% ipython --no-banner

In [1]: import numpy as np

In [2]: np.set_printoptions(precision=1, suppress=True, linewidth=120, sign=" ")

In [3]: M = np.loadtxt("mat.csv", delimiter=",")

In [4]: print(M)
[[-1.   1.  -1.  -0.6 -0.3  0.9  0.5  0.1 -0.2 -0.9  0.7  1.  -0.7  0.9]
 [-0.6  0.1 -0.6  0.3 -0.6  0.2  0.6  0.2 -0.1 -0.8  0.1  0.3 -0.8  0.7]
 [ 1.  -0.9  1.   0.5  1.  -0.2 -0.2 -0.5  0.4  1.   0.  -0.9  1.  -0.9]
 [-0.9  1.  -0.5 -1.  -0.7 -0.9 -1.  -0.5 -0.2  1.  -0.1  0.7  0.9 -0.6]
 [-0.5  0.4  0.4  0.   1.   1.   1.   0.2  0.2  0.2 -0.2  0.5  1.  -0.9]
 [ 1.  -1.   0.9  0.9 -1.  -0.9  0.7  0.6 -0.2 -1.  -0.6 -1.  -1.   0.7]
 [ 0.9 -1.   1.   1.   1.   1.   1.   0.9  0.3 -1.  -0.7 -0.7  0.4 -0.9]
 [ 0.9  0.8  1.  -1.   1.  -0.6 -1.  -0.7  0.3  1.  -0.8 -0.4  1.  -1. ]
 [ 1.  -1.   1.   0.6  1.   0.7  0.9  0.1  0.5  1.  -0.8 -1.   1.  -1. ]
 [ 0.7 -0.8  0.8  1.   1.   1.   1.   0.5  0.6 -1.  -0.1  0.   1.  -0.9]
 [ 0.9 -0.9  0.4  1.   1.   1.   1.   0.3  0.6 -1.   0.4 -0.4  0.5 -0.2]
 [-0.2 -0.7  1.   0.3  0.9  1.   1.   0.8 -0.1 -0.5 -0.9 -0.1  1.  -1. ]
 [-1.   1.  -1.  -0.2 -0.8 -0.1 -0.5 -0.4 -0.1 -0.9  0.9  0.9 -1.   1. ]
 [-0.4  0.1  0.8 -0.8 -0.8 -0.8 -1.   0.3 -0.3  0.9 -0.7 -0.1  0.6 -0.9]
 [ 1.  -0.2  1.  -1.  -0.9 -1.  -1.  -0.9  0.1  1.  -0.3 -1.   1.  -1. ]
 [ 1.  -1.   0.8  1.   1.   1.   1.   0.7  0.3 -1.  -0.2 -0.7 -0.8  0. ]]

In [5]: other = np.array([[-1, 2],
   ...:     [8, -6],
   ...:     [7, -6],
   ...:     [-1, 6],
   ...:     [2, -3],
   ...:     [1, 4],
   ...:     [-3, -4],
   ...:     [9, 9],
   ...:     [-1, 5],
   ...:     [-2, 7],
   ...:     [-6, 7],
   ...:     [8, 1],
   ...:     [0, -4],
   ...:     [2, 9]])

In [6]: print(np.einsum("ij->j", M))
[ 3.8 -3.1  7.   2.   3.8  3.3  4.   1.7  2.1 -2.  -3.3 -2.9  5.1 -6. ]

In [7]: print(np.vstack([M, other.T]).shape)
(18, 14)

In [8]: print(np.linalg.matrix_rank(M @ other))
2

In [9]: rng = np.random.default_rng(289)

In [10]: other = M + rng.integers(-2, 3, (16, 13)) @ rng.integers(-2, 3, (13, 14))

In [11]: print(other)
[[ -1.   21.    0.   -8.6  -3.3  19.9 -16.5   3.1   2.8   1.1  -1.3   1.    8.3   5.9]
 [ -0.6  18.1   3.4  -4.7  -6.6   4.2   5.6  -2.8  -3.1  -0.8  -4.9   4.3  11.2   4.7]
 [-10.    1.1  -1.    0.5  -7.    3.8  -1.2  -5.5   4.4  -7.    2.   -2.9   9.   11.1]
 [ -9.9   1.   -1.5  -5.   11.3  -2.9   4.  -12.5   1.8 -22.   -9.1  -7.3  -9.1  -3.6]
 [ -4.5  -2.6   2.4   4.   -2.   -1.   -7.   -8.8   0.2 -15.8  -1.2  -4.5   9.   -5.9]
 [  5.  -12.   -8.1  -2.1   7.   -6.9   5.7   8.6  -3.2   9.   -4.6   8.   -6.   -5.3]
 [-10.1 -13.    0.    1.    7.   -8.    9.   -1.1  -2.7   2.    2.3  -8.7  -2.6   0.1]
 [ 14.9   9.8   1.    0.   -6.    6.4   0.    3.3   4.3  13.    0.2   3.6  -7.    0. ]
 [  8.   -2.    7.    4.6  -5.    0.7  -0.1   6.1   6.5   6.    3.2   2.   -5.    7. ]
 [ -3.3  -5.8  -0.2   0.    1.   -1.    2.   -6.5  -3.4 -12.    1.9  -4.    2.    2.1]
 [ -8.1  -3.9 -11.6  -9.    9.    6.    6.   -1.7   0.6  -8.   -5.6  -1.4  -7.5   4.8]
 [  6.8  -2.7  -5.    0.3  -3.1   5.    0.    3.8  -6.1   5.5   7.1   5.9   3.    1. ]
 [-10.   -7.   -2.   -7.2   0.2  -5.1   3.5  -7.4 -12.1  -0.9  -0.1 -10.1   7.   -2. ]
 [ -2.4   8.1   8.8  -4.8   0.2   0.2  -4.    7.3  -6.3  -3.1  -5.7   4.9  13.6  -0.9]
 [-10.   -0.2  -5.   -4.    7.1  10.   -5.    1.1   6.1  -4.    5.7  -6.  -10.    7. ]
 [  7.  -11.    3.8   7.    4.  -12.    5.    5.7  -4.7   2.    2.8   8.3   2.2  -5. ]]

In [12]: print(np.abs(other - M).sum(axis=1))
[  92.   73.   69.  100.   70.   91.   70.   73.   63.   46.   81.   57.   77.   67.   86.   78.]

In [13]: print(np.linalg.matrix_rank(other - M, tol=1e-8))
13
